>>> import numpy as np
>>> from numpy import linalg as LA
>>> np.set_printoptions(precision=1, suppress=True, linewidth=160, floatmode="fixed")
>>> M = np.array([[0.0, -1.3, -0.5, 0.0, -1.1, -0.9, 0.2, -0.5, -1.3, -0.2, 0.9, 1.8],
...     [-0.1, 0.9, 0.3, 0.2, 0.8, 0.2, 0.3, -0.9, -0.2, -0.9, 0.8, 0.6],
...     [-1.5, 0.6, 2.5, 0.3, -0.3, -1.3, 0.0, 0.0, 1.1, 0.2, -0.1, -0.2],
...     [0.4, -1.2, 0.8, -1.9, -2.8, 0.7, -0.9, 0.3, -0.2, 0.8, 1.7, -0.9],
...     [-0.7, -1.8, 0.5, -0.6, 1.3, 1.0, 0.5, 0.8, 1.0, -0.4, 0.6, -1.6],
...     [-0.2, -0.5, -1.1, 0.5, 0.9, 0.2, -0.8, -0.3, -1.0, -2.2, 0.7, 1.3]])
>>> rng = np.random.default_rng(721)
>>> M[1] = M[3] + 0.3 * rng.normal(size=12)
>>> M
array([[ 0.0, -1.3, -0.5,  0.0, -1.1, -0.9,  0.2, -0.5, -1.3, -0.2,  0.9,  1.8],
       [ 0.9, -0.8,  0.6, -2.1, -2.9,  0.9, -0.7,  0.5, -0.6,  0.3,  1.5, -0.8],
       [-1.5,  0.6,  2.5,  0.3, -0.3, -1.3,  0.0,  0.0,  1.1,  0.2, -0.1, -0.2],
       [ 0.4, -1.2,  0.8, -1.9, -2.8,  0.7, -0.9,  0.3, -0.2,  0.8,  1.7, -0.9],
       [-0.7, -1.8,  0.5, -0.6,  1.3,  1.0,  0.5,  0.8,  1.0, -0.4,  0.6, -1.6],
       [-0.2, -0.5, -1.1,  0.5,  0.9,  0.2, -0.8, -0.3, -1.0, -2.2,  0.7,  1.3]])
>>> out = M / np.sqrt((M ** 2).mean(axis=1, keepdims=True))
>>> out[4]
array([-0.7, -1.8,  0.5, -0.6,  1.3,  1.0,  0.5,  0.8,  1.0, -0.4,  0.6, -1.6])
>>> LA.norm(out, axis=1)
array([3.5, 3.5, 3.5, 3.5, 3.5, 3.5])
>>> LA.matrix_rank(out) == LA.matrix_rank(M)
np.True_
>>> f = np.array([5, -2])
>>> np.cross(M[3, :3], M[4, :3])
array([ 0.8, -0.8, -1.6])
>>> M.ravel(order="F")
array([ 0.0,  0.9, -1.5,  0.4, -0.7, -0.2, -1.3, -0.8,  0.6, -1.2, -1.8, -0.5, -0.5,  0.6,  2.5,  0.8,  0.5, -1.1,  0.0, -2.1,  0.3, -1.9, -0.6,  0.5, -1.1,
       -2.9, -0.3, -2.8,  1.3,  0.9, -0.9,  0.9, -1.3,  0.7,  1.0,  0.2,  0.2, -0.7,  0.0, -0.9,  0.5, -0.8, -0.5,  0.5,  0.0,  0.3,  0.8, -0.3, -1.3, -0.6,
        1.1, -0.2,  1.0, -1.0, -0.2,  0.3,  0.2,  0.8, -0.4, -2.2,  0.9,  1.5, -0.1,  1.7,  0.6,  0.7,  1.8, -0.8, -0.2, -0.9, -1.6,  1.3])
>>> blk = M.reshape(6, 2, -1)
>>> blk.transpose(1, 0, 2)
array([[[ 0.0, -1.3, -0.5,  0.0, -1.1, -0.9],
        [ 0.9, -0.8,  0.6, -2.1, -2.9,  0.9],
        [-1.5,  0.6,  2.5,  0.3, -0.3, -1.3],
        [ 0.4, -1.2,  0.8, -1.9, -2.8,  0.7],
        [-0.7, -1.8,  0.5, -0.6,  1.3,  1.0],
        [-0.2, -0.5, -1.1,  0.5,  0.9,  0.2]],

       [[ 0.2, -0.5, -1.3, -0.2,  0.9,  1.8],
        [-0.7,  0.5, -0.6,  0.3,  1.5, -0.8],
        [ 0.0,  0.0,  1.1,  0.2, -0.1, -0.2],
        [-0.9,  0.3, -0.2,  0.8,  1.7, -0.9],
        [ 0.5,  0.8,  1.0, -0.4,  0.6, -1.6],
        [-0.8, -0.3, -1.0, -2.2,  0.7,  1.3]]])
>>> np.einsum("ihd,jhd->hij", blk, blk).shape
(2, 6, 6)
>>> blk[:, 0]
array([[ 0.0, -1.3, -0.5,  0.0, -1.1, -0.9],
       [ 0.9, -0.8,  0.6, -2.1, -2.9,  0.9],
       [-1.5,  0.6,  2.5,  0.3, -0.3, -1.3],
       [ 0.4, -1.2,  0.8, -1.9, -2.8,  0.7],
       [-0.7, -1.8,  0.5, -0.6,  1.3,  1.0],
       [-0.2, -0.5, -1.1,  0.5,  0.9,  0.2]])
>>> np.swapaxes(blk, 1, 2)[3]
array([[ 0.4, -0.9],
       [-1.2,  0.3],
       [ 0.8, -0.2],
       [-1.9,  0.8],
       [-2.8,  1.7],
       [ 0.7, -0.9]])
>>> np.einsum("ihd,ihd->ih", blk, blk)
array([[ 4.0,  6.1],
       [15.4,  4.2],
       [10.7,  1.3],
       [14.2,  5.3],
       [ 7.0,  5.0],
       [ 2.6,  8.8]])
>>> np.round(blk.sum(axis=1), 1) + 0
array([[ 0.2, -1.8, -1.8, -0.2, -0.2,  0.9],
       [ 0.2, -0.3,  0.0, -1.8, -1.3,  0.1],
       [-1.5,  0.6,  3.6,  0.5, -0.4, -1.5],
       [-0.5, -0.9,  0.6, -1.1, -1.1, -0.2],
       [-0.2, -1.0,  1.5, -1.0,  1.9, -0.6],
       [-1.0, -0.8, -2.1, -1.7,  1.6,  1.5]])
